$ python -q
>>> import numpy as np
>>> import numpy.linalg as la
>>> np.set_printoptions(suppress=True, linewidth=140)
>>> data = np.load("m.npy")
>>> data
array([[-3,  3,  0, -3],
       [ 0,  0,  0,  0],
       [ 0,  0,  1, -1],
       [ 0,  0,  0, -2]])
>>> np.round(data @ la.pinv(data) @ data, 3) + 0
array([[-3.,  3.,  0., -3.],
       [ 0.,  0.,  0.,  0.],
       [ 0.,  0.,  1., -1.],
       [ 0.,  0.,  0., -2.]])
>>> np.allclose(data[:-1].T @ la.lstsq(data[:-1].T, data[-1])[0], data[-1])
False
>>> la.lstsq(data[:-1].T, data[-1])[2]
np.int32(2)
>>> round(float(np.trace(la.pinv(data) @ data)), 3)
3.0
>>> left, s, vt = la.svd(data)
>>> V = vt[:(s > 1e-8).sum()]
>>> rng = np.random.default_rng(793589)
>>> x = data[2] + 5 * data[1] + rng.integers(2) * np.eye(4)[2]
>>> x
array([ 0.,  0.,  2., -1.])
>>> np.allclose(V.T @ V @ x, x)
True
>>> la.matrix_rank(np.vstack([data, x]))
np.int64(3)
>>> round(la.norm(x - V.T @ V @ x), 3)
np.float64(0.0)
>>> np.round(V.T @ V, 3) + 0
array([[ 0.5, -0.5,  0. ,  0. ],
       [-0.5,  0.5,  0. ,  0. ],
       [ 0. ,  0. ,  1. ,  0. ],
       [ 0. ,  0. ,  0. ,  1. ]])
>>> np.round(np.diag(V.T @ V), 3)
array([0.5, 0.5, 1. , 1. ])
>>> np.round(la.eigvals(data).sum().real, 3)
np.float64(-4.0)
>>> np.einsum("ij,ji->", data, data)
np.int64(14)
>>> np.round(la.eigvals(data), 3)
array([-3.,  0.,  1., -2.])
>>> round(float(la.det(data[::-1])), 3)
0.0
>>> round(la.det(2 * data), 3), round(la.det(data), 3)
(np.float64(0.0), np.float64(0.0))
>>> left, s, vt = la.svd(data)
>>> np.argmax(s[:-1] / (s[1:] + 1e-6)) + 1
np.int64(3)
>>> s.round(3) + 0
array([5.376, 1.833, 0.861, 0.   ])
>>> A2 = left[:, :3] @ np.diag(s[:3]) @ vt[:3]
>>> la.matrix_rank(A2)
np.int64(3)
>>> A2.round(3) + 0
array([[-3.,  3.,  0., -3.],
       [ 0.,  0.,  0.,  0.],
       [ 0.,  0.,  1., -1.],
       [ 0.,  0.,  0., -2.]])
>>> la.matrix_rank(data, rtol=0.05)
np.int64(3)
>>> round(float(np.abs(data - A2).max()), 3)
0.0
>>> round(la.norm(data - A2) / la.norm(data), 3)
np.float64(0.0)
>>> m1 = np.load("layer14.npy")
>>> m1
array([[ -0.054,   1.075,   0.14 ],
       [  0.03 ,   4.043,   0.56 ],
       [  0.022,   6.538,   0.867],
       [ -0.003,   9.667,   1.056],
       [ -0.035,  -9.574,  -1.201],
       [  0.039,   3.599,   0.396],
       [ -0.017,  -2.987,  -0.452],
       [  0.022,   2.15 ,   0.303],
       [ -0.066,  -4.009,  -0.573],
       [  0.027,   6.23 ,   0.762],
       [  0.044,  -0.563,  -0.109],
       [ -0.004,  -5.295,  -0.726],
       [  0.056,  -6.426,  -0.768],
       [  0.114, -16.18 ,  -2.098],
       [  0.046,   9.877,   1.255],
       [ -0.069,   5.896,   0.737],
       [  0.001,  -8.885,  -1.052],
       [  0.027,  10.401,   1.255],
       [  0.01 ,  -6.773,  -0.847],
       [ -0.036,   5.384,   0.701],
       [ -0.071,  -3.314,  -0.384],
       [ -0.04 ,  -0.624,   0.005],
       [ -0.073,   7.703,   0.94 ],
       [ -0.022,  12.273,   1.566],
       [  0.073,   9.314,   1.147],
       [ -0.026,  -1.217,  -0.168],
       [ -0.108,   4.697,   0.567]])
>>> cen = m1 - m1.mean(axis=0)
>>> left, s, vt = la.svd(cen, full_matrices=False)
>>> s.round(3)
array([36.944,  0.275,  0.252])
>>> (np.sign(left[:, 0]) == np.sign(left[0, 0])).astype(int)
array([1, 0, 0, 0, 1, 0, 1, 0, 1, 0, 1, 1, 1, 1, 0, 0, 1, 0, 1, 0, 1, 1, 0, 0, 0, 1, 0])
>>> np.abs(left[:, 0]).argmax()
np.int64(13)
>>> np.searchsorted(np.cumsum(s ** 2) / (s ** 2).sum(), 0.9) + 1
np.int64(1)
>>> np.round(vt[0] * np.sign(vt[0, np.abs(vt[0]).argmax()]), 3)
array([-0.001,  0.992,  0.124])
>>> np.round(s ** 2 / (s ** 2).sum(), 3) + 0
array([1., 0., 0.])
>>> np.round(np.abs(vt[-1]), 3)
array([0.763, 0.08 , 0.642])
>>> la.matrix_rank(cen)
np.int64(3)
>>> O, V = la.qr(m1[:, :1])[0], la.qr(m1[:, 1:])[0]
>>> s = la.svd(O.T @ V, compute_uv=False)
>>> s.round(3)
array([0.153])
>>> (s > 0.9).sum()
np.int64(0)
>>> np.round(np.degrees(np.arccos(s.clip(0, 1))), 3)
array([81.176])
>>> W2 = m1[[20, 22]].astype(float)
>>> for _ in range(5):
...     lab = la.norm(m1[:, None] - W2, axis=-1).argmin(axis=1)
...     W2 = np.array([m1[lab == j].mean(axis=0) for j in range(2)])
... 
>>> lab
array([1, 1, 1, 1, 0, 1, 0, 1, 0, 1, 0, 0, 0, 0, 1, 1, 0, 1, 0, 1, 0, 0, 1, 1, 1, 0, 1])
>>> W2.round(3)
array([[-0.003, -5.487, -0.698],
       [-0.005,  6.59 ,  0.817]])
>>> np.round(W2[1] - W2[0], 3)
array([-0.002, 12.077,  1.515])
>>> np.bincount(lab)
array([12, 15])
>>> np.abs(W2[1] - W2[0]).argmax()
np.int64(1)
>>> feats = np.load("x.npy")
>>> feats
array([[  8,  -2, -11],
       [  1,   6,  -9],
       [  7, -15,  -4],
       [  7, -15,  -4],
       [  0,  -7,  -2],
       [  0,   0,   0],
       [  0,   0,   0],
       [  0,   0,   0],
       [  0,   0,   0],
       [  1,   6,  -9],
       [  1,   6,  -9],
       [  0,  -7,  -2],
       [  0,   0,   0],
       [  8,  -2, -11],
       [  1,   6,  -9],
       [  0,  -7,  -2],
       [  7, -15,  -4],
       [  7,  -8,  -2],
       [  0,   0,   0],
       [  0,   0,   0],
       [  0,   0,   0],
       [  7,  -8,  -2],
       [  0,   0,   0],
       [  0,   0,   0],
       [  0,  -7,  -2],
       [  1,  -1, -11],
       [  0,   0,   0]])
>>> x = np.array([2, 3, 2])
>>> y = feats @ x
>>> np.round(la.pinv(feats) @ feats, 3) + 0
array([[1., 0., 0.],
       [0., 1., 0.],
       [0., 0., 1.]])
>>> try:
...     la.solve(feats, y)
... except la.LinAlgError as e:
...     print("failed:", e)
... 
failed: Last 2 dimensions of the array must be square
>>> np.round(la.lstsq(feats, y)[0], 3)
array([2., 3., 2.])
>>> y = y + 0.3 * rng.normal(size=27)
>>> y.round(3)
array([-11.296,   1.868, -39.116, -38.896, -25.101,   0.396,   0.018,  -0.484,  -0.339,   1.856,   1.973, -25.539,  -0.188, -12.376,
         1.909, -25.424, -39.073, -14.153,   0.185,   0.519,  -0.3  , -14.153,  -0.239,   0.508, -25.073, -22.495,   0.015])
>>> coef, *_ = la.lstsq(feats, y)
>>> np.round(feats.T @ (y - feats @ coef), 3) + 0
array([0., 0., 0.])
>>> coef.round()
array([2., 3., 2.])
